$ python -q
>>> import numpy as np
>>> np.set_printoptions(suppress=True, linewidth=200)
>>> F = np.array([[4.0, -3.0, 0.0, 0.0],
...     [-3.0, 1.0, -3.0, 0.0],
...     [0.0, -3.0, 5.0, -3.0],
...     [0.0, 0.0, -3.0, 1.0]])
>>> out = F / np.sqrt((F ** 2).mean(axis=1, keepdims=True))
>>> np.linalg.matrix_rank(F - F.mean(axis=1, keepdims=True))
np.int64(3)
>>> np.round(np.linalg.norm(out, axis=1), 2)
array([2., 2., 2., 2.])
>>> f, v = F[2], F[1]
>>> f @ v
np.float64(-18.0)
>>> f @ f
np.float64(43.0)
>>> p = (f @ v) / (f @ f) * f
>>> round((v - p) @ f, 2)
np.float64(0.0)
>>> np.linalg.matrix_rank(np.outer(f, v))
np.int64(1)
>>> np.round(v - p, 2)
array([-3.  , -0.26, -0.91, -1.26])
>>> np.round(np.linalg.norm(f + v) ** 2 + np.linalg.norm(f - v) ** 2, 2)
np.float64(124.0)
>>> np.round(np.poly(F), 2)
array([  1., -11.,  12.,  95., -16.])
>>> round(np.linalg.det(F.T), 2)
np.float64(-16.0)
>>> np.einsum("ii->", F)
np.float64(11.0)
>>> np.round(np.linalg.det(F[::-1]), 2)
np.float64(-16.0)
>>> P = np.triu(np.array([[-1, -2, 1, -1], [0, 2, -2, 0], [-2, 1, 2, -1], [-2, -2, 0, 2]]), 1) + np.eye(4)
>>> out = P @ F @ np.linalg.inv(P)
>>> np.round(np.poly(out), 2)
array([  1., -11.,  12.,  95., -16.])
>>> out
array([[10., 12., 28., 34.],
       [-3.,  1., -8., -5.],
       [ 0., -3.,  2., -2.],
       [ 0.,  0., -3., -2.]])
>>> m1 = np.array([[1.27, -0.81, -0.88], [1.3, -0.8, -0.9], [1.1, 0.8, 2.7]])
>>> U, s, VT = np.linalg.svd(m1)
>>> np.argmax(s[:-1] / (s[1:] + 1e-6)) + 1
np.int64(2)
>>> out = U[:, :2] @ np.diag(s[:2]) @ VT[:2]
>>> np.linalg.matrix_rank(out)
np.int64(2)
>>> round(float(np.abs(m1 - out).max()), 2)
0.01
>>> np.round(np.linalg.norm(m1 - out) / np.linalg.norm(m1), 2)
np.float64(0.0)
>>> round(np.linalg.norm(m1 - out, 2), 2), round(float(s[2]), 2)
(np.float64(0.02), 0.02)
>>> out.round(2)
array([[ 1.27, -0.8 , -0.88],
       [ 1.3 , -0.81, -0.9 ],
       [ 1.1 ,  0.8 ,  2.7 ]])
>>> np.round(out @ np.linalg.pinv(out) @ out, 2)
array([[ 1.27, -0.8 , -0.88],
       [ 1.3 , -0.81, -0.9 ],
       [ 1.1 ,  0.8 ,  2.7 ]])
>>> np.round(np.trace(np.linalg.pinv(out) @ out), 2)
np.float64(2.0)
>>> np.abs(np.diag(np.linalg.qr(out)[1])) > 1e-9
array([ True,  True, False])
>>> round(np.log10(np.linalg.cond(m1)))
2
>>> np.round(np.abs(np.linalg.svd(m1)[2][-1]), 2)
array([0.29, 0.88, 0.38])
>>> np.linalg.cond(m1) > 100
np.True_
>>> [round(float(x), 2) for x in np.linalg.svd(m1, compute_uv=False)[:3]]
[3.23, 2.22, 0.02]
>>> round(float(np.linalg.norm(m1, 2) / np.linalg.norm(m1)), 2)
0.82
>>> mat = np.array([[-4, 0, -4, -1], [0, 2, 6, -1], [-4, 6, 6, -1], [-1, -1, -1, -4]])
>>> evals, V = np.linalg.eig(mat)
>>> np.round(np.sort(np.linalg.eigvals(mat @ mat)), 2)
array([  0.49,  15.49,  42.14, 123.88])
>>> np.round(mat @ V[:, 0] - evals[0] * V[:, 0], 2) + 0
array([0., 0., 0., 0.])
>>> vec = np.array([2, 1, -3, 1])
>>> rhs = mat @ vec
>>> rhs
array([  3, -17, -21,  -4])
>>> np.round(np.linalg.solve(mat, 2 * rhs), 2)
array([ 4.,  2., -6.,  2.])
>>> np.round(np.linalg.solve(mat.T, mat[0]), 2)
array([ 1.,  0.,  0., -0.])
>>> np.round(np.linalg.solve(mat, rhs + mat[:, 1]), 2)
array([ 2.,  2., -3.,  1.])
>>> np.round(np.linalg.solve(mat, mat[:, 0]), 2)
array([ 1.,  0.,  0., -0.])
>>> rng = np.random.default_rng(479)
>>> labels = rng.permutation(4)
>>> labels
array([1, 3, 2, 0])
>>> out = mat[labels][:, labels]
>>> out
array([[ 2, -1,  6,  0],
       [-1, -4, -1, -1],
       [ 6, -1,  6, -4],
       [ 0, -1, -4, -4]])
>>> np.round(np.sort(np.abs(np.linalg.eigvals(out))), 2)
array([ 0.7 ,  3.94,  6.49, 11.13])
>>> np.trace(out)
np.int64(0)
>>> np.allclose(out, mat)
False
>>> np.diag(out)
array([ 2, -4,  6, -4])
>>> round(np.linalg.det(out), 2), np.round(np.linalg.det(mat[labels]), 2)
(np.float64(-200.0), np.float64(-200.0))
>>> vec = np.array([3, 5, 1, 1])
>>> rhs = out @ vec
>>> rhs
array([  7, -25,  15, -13])
>>> np.round(np.linalg.solve(out, out[:, 1]), 2) + 0
array([0., 1., 0., 0.])
>>> np.round(np.linalg.solve(out, -2 * rhs), 2)
array([ -6., -10.,  -2.,  -2.])
>>> A = np.load("case1.npy")
>>> A
array([[18, 16,  8, 13],
       [16, 16,  8, 10],
       [ 8,  8,  6,  7],
       [13, 10,  7, 13]])
>>> round(np.linalg.eigvals(A).sum().real, 2)
np.float64(53.0)
>>> np.round(np.poly(A), 2)
array([   1.,  -53.,  310., -420.,   16.])
>>> round(float(np.linalg.det(A.T)), 2)
16.0
>>> np.kron(np.eye(2, dtype=int), A)
array([[18, 16,  8, 13,  0,  0,  0,  0],
       [16, 16,  8, 10,  0,  0,  0,  0],
       [ 8,  8,  6,  7,  0,  0,  0,  0],
       [13, 10,  7, 13,  0,  0,  0,  0],
       [ 0,  0,  0,  0, 18, 16,  8, 13],
       [ 0,  0,  0,  0, 16, 16,  8, 10],
       [ 0,  0,  0,  0,  8,  8,  6,  7],
       [ 0,  0,  0,  0, 13, 10,  7, 13]])
>>> np.einsum("ii->", A)
np.int64(53)
>>> round(np.linalg.det(A[::-1]), 2)
np.float64(16.0)
>>> np.einsum("ij,ji->", A, A)
np.int64(2189)
>>> round(np.linalg.det(2 * A), 2), np.round(np.linalg.det(A), 2)
(np.float64(256.0), np.float64(16.0))
